In [1]: import numpy as np

In [2]: np.set_printoptions(suppress=True, linewidth=160)

In [3]: rng = np.random.default_rng(91452)

In [4]: lab = rng.integers(0, 3, 4)

In [5]: arr = np.array([[2, 0, 4, 2], [0, -5, -4, -5], [-1, 3, 2, 4], [0, 0, -4, 1]]) * (lab[:, None] == lab)

In [6]: arr
Out[6]: 
array([[ 2,  0,  0,  0],
       [ 0, -5,  0, -5],
       [ 0,  0,  2,  0],
       [ 0,  0,  0,  1]])

In [7]: def softmax(z):
   ...:     e = np.exp(z - z.max(axis=-1, keepdims=True))
   ...:     return e / e.sum(axis=-1, keepdims=True)
   ...: 

In [8]: np.round(softmax(arr[0]), 2)
Out[8]: array([0.71, 0.1 , 0.1 , 0.1 ])

In [9]: np.round(softmax(arr[0] + 3), 2)
Out[9]: array([0.71, 0.1 , 0.1 , 0.1 ])

In [10]: np.round(softmax(arr).sum(axis=1), 2)
Out[10]: array([1., 1., 1., 1.])

In [11]: np.round(softmax(10 * arr[0]), 2) + 0
Out[11]: array([1., 0., 0., 0.])

In [12]: scores = arr @ arr.T / np.sqrt(4)

In [13]: np.round(softmax(scores + np.triu(np.full(scores.shape, -np.inf), 1)), 2) + 0
Out[13]: 
array([[1.  , 0.  , 0.  , 0.  ],
       [0.  , 1.  , 0.  , 0.  ],
       [0.11, 0.11, 0.79, 0.  ],
       [0.27, 0.02, 0.27, 0.44]])

In [14]: np.round(softmax(scores)[0] @ arr, 2)
Out[14]: array([ 1.42, -0.48,  0.19, -0.39])

In [15]: np.round(softmax(scores), 2) + 0
Out[15]: 
array([[0.71, 0.1 , 0.1 , 0.1 ],
       [0.  , 1.  , 0.  , 0.  ],
       [0.1 , 0.1 , 0.71, 0.1 ],
       [0.27, 0.02, 0.27, 0.44]])

In [16]: O, V = np.linalg.qr(arr[:, :1])[0], np.linalg.qr(arr[:, 1:])[0]

In [17]: sv = np.linalg.svd(O.T @ V, compute_uv=False)

In [18]: sv
Out[18]: array([0.])

In [19]: np.degrees(np.arccos(sv.clip(0, 1)))
Out[19]: array([90.])

In [20]: E = np.loadtxt("test11.csv", delimiter=",")

In [21]: E.round(2)
Out[21]: 
array([[ 0.02, -0.08, -0.07, -0.08,  0.03],
       [-0.08,  0.34,  0.29,  0.34, -0.13],
       [-0.07,  0.29,  0.25,  0.29, -0.11],
       [-0.08,  0.34,  0.29,  0.34, -0.13],
       [ 0.03, -0.13, -0.11, -0.13,  0.05]])

In [22]: # symmetric

In [23]: Uu, sv, Vh = np.linalg.svd(E)

In [24]: np.argmax(sv[:-1] / (sv[1:] + 1e-6)) + 1
Out[24]: np.int64(1)

In [25]: other = Uu[:, :1] @ np.diag(sv[:1]) @ Vh[:1]

In [26]: round(np.linalg.norm(E - other) / np.linalg.norm(E), 2)
Out[26]: np.float64(0.0)

In [27]: round(np.abs(E - other).max(), 2)
Out[27]: np.float64(0.0)

In [28]: np.linalg.matrix_rank(other)
Out[28]: np.int64(1)

In [29]: evals, V = np.linalg.eigh(E)

In [30]: x = np.array([0, 0, 2, 0, 1])

In [31]: np.round(x @ E @ x, 2)
Out[31]: np.float64(0.59)

In [32]: round(float(np.abs(E).sum(axis=1).max()), 2), round(np.abs(evals).max(), 2)
Out[32]: (1.19, np.float64(1.0))

In [33]: W0 = np.load("block15.npy")

In [34]: W0
Out[34]: 
array([[1.  , 0.9 , 0.81, 0.73, 0.66, 0.59],
       [0.9 , 1.  , 0.9 , 0.81, 0.73, 0.66],
       [0.81, 0.9 , 1.  , 0.9 , 0.81, 0.73],
       [0.73, 0.81, 0.9 , 1.  , 0.9 , 0.81],
       [0.66, 0.73, 0.81, 0.9 , 1.  , 0.9 ],
       [0.59, 0.66, 0.73, 0.81, 0.9 , 1.  ]])

In [35]: Uu, sv, Vh = np.linalg.svd(W0, full_matrices=False)

In [36]: np.round(np.sqrt((sv ** 2).sum()), 2), np.round(np.linalg.norm(W0), 2)
Out[36]: (np.float64(5.0), np.float64(5.0))

In [37]: np.round(sv / sv[0], 2)
Out[37]: array([1.  , 0.12, 0.04, 0.02, 0.01, 0.01])

In [38]: Uu.shape, sv.shape, Vh.shape
Out[38]: ((6, 6), (6,), (6, 6))

In [39]: np.round(Uu.T @ W0 @ Vh.T, 2) + 0
Out[39]: 
array([[4.95, 0.  , 0.  , 0.  , 0.  , 0.  ],
       [0.  , 0.62, 0.  , 0.  , 0.  , 0.  ],
       [0.  , 0.  , 0.2 , 0.  , 0.  , 0.  ],
       [0.  , 0.  , 0.  , 0.11, 0.  , 0.  ],
       [0.  , 0.  , 0.  , 0.  , 0.07, 0.  ],
       [0.  , 0.  , 0.  , 0.  , 0.  , 0.06]])

In [40]: np.abs(Uu[:, 0]).round(6).argmax()
Out[40]: np.int64(2)

In [41]: np.round(np.abs(Vh[0]), 2)
Out[41]: array([0.39, 0.41, 0.43, 0.43, 0.41, 0.39])

In [42]: A = np.load("run4.npy")

In [43]: A.round(2)
Out[43]: 
array([[ 0.13,  0.13, -0.21,  0.13,  0.13, -0.13],
       [ 0.13,  0.13, -0.21,  0.13,  0.13, -0.13],
       [-0.21, -0.21,  0.36, -0.21, -0.21,  0.21],
       [ 0.13,  0.13, -0.21,  0.13,  0.13, -0.13],
       [ 0.13,  0.13, -0.21,  0.13,  0.13, -0.13],
       [-0.13, -0.13,  0.21, -0.13, -0.13,  0.13]])

In [44]: x = np.array([-2, 3, -1, -2, -1, -3])

In [45]: np.round(A @ A @ x, 2)
Out[45]: array([ 0.34,  0.34, -0.57,  0.34,  0.34, -0.34])

In [46]: np.round(np.eye(6) - A, 2)
Out[46]: 
array([[ 0.87, -0.13,  0.21, -0.13, -0.13,  0.13],
       [-0.13,  0.87,  0.21, -0.13, -0.13,  0.13],
       [ 0.21,  0.21,  0.64,  0.21,  0.21, -0.21],
       [-0.13, -0.13,  0.21,  0.87, -0.13,  0.13],
       [-0.13, -0.13,  0.21, -0.13,  0.87,  0.13],
       [ 0.13,  0.13, -0.21,  0.13,  0.13,  0.87]])

In [47]: np.round(A @ x, 2)
Out[47]: array([ 0.34,  0.34, -0.57,  0.34,  0.34, -0.34])

In [48]: other = A + rng.integers(-2, 3, (6, 1)) @ rng.integers(-2, 3, (1, 6))

In [49]: other.round(2)
Out[49]: 
array([[-3.87, -1.87, -4.21, -1.87,  2.13, -4.13],
       [-3.87, -1.87, -4.21, -1.87,  2.13, -4.13],
       [-2.21, -1.21, -1.64, -1.21,  0.79, -1.79],
       [ 0.13,  0.13, -0.21,  0.13,  0.13, -0.13],
       [-1.87, -0.87, -2.21, -0.87,  1.13, -2.13],
       [-0.13, -0.13,  0.21, -0.13, -0.13,  0.13]])

In [50]: np.round(other - A, 2)
Out[50]: 
array([[-4., -2., -4., -2.,  2., -4.],
       [-4., -2., -4., -2.,  2., -4.],
       [-2., -1., -2., -1.,  1., -2.],
       [ 0.,  0.,  0.,  0.,  0.,  0.],
       [-2., -1., -2., -1.,  1., -2.],
       [ 0.,  0.,  0.,  0.,  0.,  0.]])

In [51]: np.abs(other - A).sum(axis=1)
Out[51]: array([18., 18.,  9.,  0.,  9.,  0.])

In [52]: np.round(np.linalg.svd(other - A, compute_uv=False), 2) + 0
Out[52]: array([12.25,  0.  ,  0.  ,  0.  ,  0.  ,  0.  ])

In [53]: np.linalg.matrix_rank(other - A, tol=1e-8)
Out[53]: np.int64(1)

In [54]: Uu, sv, Vh = np.linalg.svd(other, full_matrices=False)

In [55]: np.round(Uu.T @ other @ Vh.T, 2) + 0
Out[55]: 
array([[12.34,  0.  ,  0.  ,  0.  ,  0.  ,  0.  ],
       [ 0.  ,  0.9 ,  0.  ,  0.  ,  0.  ,  0.  ],
       [ 0.  ,  0.  ,  0.  ,  0.  ,  0.  ,  0.  ],
       [ 0.  ,  0.  ,  0.  ,  0.  ,  0.  ,  0.  ],
       [ 0.  ,  0.  ,  0.  ,  0.  ,  0.  ,  0.  ],
       [ 0.  ,  0.  ,  0.  ,  0.  ,  0.  ,  0.  ]])

In [56]: np.abs(Uu[:, 0]).round(6).argmax()
Out[56]: np.int64(0)

In [57]: np.round(sv / sv[0], 2) + 0
Out[57]: array([1.  , 0.07, 0.  , 0.  , 0.  , 0.  ])

In [58]: np.round(Uu.T @ Uu, 2) + 0
Out[58]: 
array([[1., 0., 0., 0., 0., 0.],
       [0., 1., 0., 0., 0., 0.],
       [0., 0., 1., 0., 0., 0.],
       [0., 0., 0., 1., 0., 0.],
       [0., 0., 0., 0., 1., 0.],
       [0., 0., 0., 0., 0., 1.]])

In [59]: sv.round(2) + 0
Out[59]: array([12.34,  0.9 ,  0.  ,  0.  ,  0.  ,  0.  ])

In [60]: evals, V = np.linalg.eigh(A)

In [61]: x = np.array([-1, -2, 0, 3, -3, -1])

In [62]: np.round(V * np.abs(evals) @ V.T, 2)
Out[62]: 
array([[ 0.13,  0.13, -0.21,  0.13,  0.13, -0.13],
       [ 0.13,  0.13, -0.21,  0.13,  0.13, -0.13],
       [-0.21, -0.21,  0.36, -0.21, -0.21,  0.21],
       [ 0.13,  0.13, -0.21,  0.13,  0.13, -0.13],
       [ 0.13,  0.13, -0.21,  0.13,  0.13, -0.13],
       [-0.13, -0.13,  0.21, -0.13, -0.13,  0.13]])

In [63]: np.round(x @ A @ x / (x @ x), 2), np.round(evals[0], 2), evals[-1]
Out[63]: (np.float64(0.02), np.float64(-0.0), np.float64(1.0))

In [64]: other = np.array([[-8, 6], [-7, 5], [-7, 2]])

In [65]: C = np.array([[0, 2, 3, 3, 0, 0, 2], [3, 3, 0, 3, 0, 0, 1]])

In [66]: feats = other @ C

In [67]: feats
Out[67]: 
array([[ 18,   2, -24,  -6,   0,   0, -10],
       [ 15,   1, -21,  -6,   0,   0,  -9],
       [  6,  -8, -21, -15,   0,   0, -12]])

In [68]: # column 5 repeats column 4

In [69]: np.linalg.matrix_rank(feats, rtol=0.1)
Out[69]: np.int64(2)

In [70]: np.allclose(feats[:-1].T @ np.linalg.lstsq(feats[:-1].T, feats[-1])[0], feats[-1])
Out[70]: True

In [71]: np.round(feats @ np.linalg.pinv(feats) @ feats, 2)
Out[71]: 
array([[ 18.,   2., -24.,  -6.,   0.,   0., -10.],
       [ 15.,   1., -21.,  -6.,   0.,   0.,  -9.],
       [  6.,  -8., -21., -15.,   0.,   0., -12.]])

In [72]: np.unique(feats.round(6), axis=0).shape
Out[72]: (3, 7)

In [73]: np.linalg.lstsq(feats[:-1].T, feats[-1])[2]
Out[73]: np.int32(2)

In [74]: np.abs(np.diag(np.linalg.qr(feats)[1])) > 1e-9
Out[74]: array([ True,  True, False])

In [75]: x = np.array([5, 4, 1, 0, 0, 4, 4])

In [76]: np.linalg.norm(feats @ x) <= np.linalg.norm(feats, 2) * np.linalg.norm(x) + 1e-9
Out[76]: np.True_

In [77]: (feats * x).sum(axis=1)
Out[77]: array([ 34,  22, -71])

In [78]: feats @ np.eye(7)[1]
Out[78]: array([ 2.,  1., -8.])

In [79]: Uu, sv, Vh = np.linalg.svd(feats)

In [80]: V = Vh[:(sv > 1e-8).sum()]

In [81]: x = feats[0] + -1 * feats[1] + rng.integers(2) * np.eye(7)[6]

In [82]: x
Out[82]: array([ 3.,  1., -3.,  0.,  0.,  0.,  0.])

In [83]: np.allclose(V.T @ V @ x, x)
Out[83]: False

In [84]: np.round(np.diag(V.T @ V), 2)
Out[84]: array([0.53, 0.32, 0.57, 0.41, 0.  , 0.  , 0.16])

In [85]: np.round(V.T @ V, 2)
Out[85]: 
array([[ 0.53,  0.3 , -0.35,  0.18,  0.  ,  0.  , -0.05],
       [ 0.3 ,  0.32,  0.03,  0.33,  0.  ,  0.  ,  0.12],
       [-0.35,  0.03,  0.57,  0.23,  0.  ,  0.  ,  0.27],
       [ 0.18,  0.33,  0.23,  0.41,  0.  ,  0.  ,  0.21],
       [ 0.  ,  0.  ,  0.  ,  0.  ,  0.  ,  0.  ,  0.  ],
       [ 0.  ,  0.  ,  0.  ,  0.  ,  0.  ,  0.  ,  0.  ],
       [-0.05,  0.12,  0.27,  0.21,  0.  ,  0.  ,  0.16]])

In [86]: feats[0] @ feats[2]
Out[86]: np.int64(806)

In [87]: np.round(np.linalg.norm(feats, axis=1), 2)
Out[87]: array([32.25, 28.  , 30.17])

In [88]: round(float(np.linalg.norm(feats[0] - feats[2])), 2)
Out[88]: 18.38

In [89]: np.round(np.linalg.norm(feats) ** 2 / np.linalg.norm(feats, 2) ** 2, 2)
Out[89]: np.float64(1.08)

In [90]: np.round(np.linalg.norm(feats, axis=0), 2)
Out[90]: array([24.19,  8.31, 38.18, 17.23,  0.  ,  0.  , 18.03])

In [91]: round(float(np.linalg.norm(feats[0], 1)), 2), np.round(np.linalg.norm(feats[0], np.inf), 2)
Out[91]: (60.0, np.float64(24.0))

In [92]: np.linalg.norm(feats, axis=1).argmax()
Out[92]: np.int64(0)

In [93]: round(np.linalg.norm(feats, "nuc"), 2)
Out[93]: np.float64(64.32)

In [94]: J = 2 * np.eye(5) + np.eye(5, k=1)

In [95]: J
Out[95]: 
array([[2., 1., 0., 0., 0.],
       [0., 2., 1., 0., 0.],
       [0., 0., 2., 1., 0.],
       [0., 0., 0., 2., 1.],
       [0., 0., 0., 0., 2.]])

In [96]: r0, v = W0[3], W0[1]

In [97]: round(r0 @ v, 2)
Out[97]: np.float64(4.28)

In [98]: round(float(r0 @ r0), 2)
Out[98]: 4.47

In [99]: p = (r0 @ v) / (r0 @ r0) * r0

In [100]: round((v - p) @ r0, 2)
Out[100]: np.float64(-0.0)

In [101]: np.round(np.linalg.norm(r0 + v) ** 2 + np.linalg.norm(r0 - v) ** 2, 2)
Out[101]: np.float64(17.42)

In [102]: other = np.array([[1, 2], [3, -5], [3, -1], [-2, 3], [1, -2]])

In [103]: J @ other
Out[103]: 
array([[  5.,  -1.],
       [  9., -11.],
       [  4.,   1.],
       [ -3.,   4.],
       [  2.,  -4.]])

In [104]: np.linalg.matrix_rank(np.vstack([J, other.T]))
Out[104]: np.int64(5)

In [105]: other.T @ J.T
Out[105]: 
array([[  5.,   9.,   4.,  -3.,   2.],
       [ -1., -11.,   1.,   4.,  -4.]])

In [106]: np.linalg.matrix_rank(J @ other)
Out[106]: np.int64(2)

In [107]: np.vstack([J, other.T]).shape
Out[107]: (7, 5)
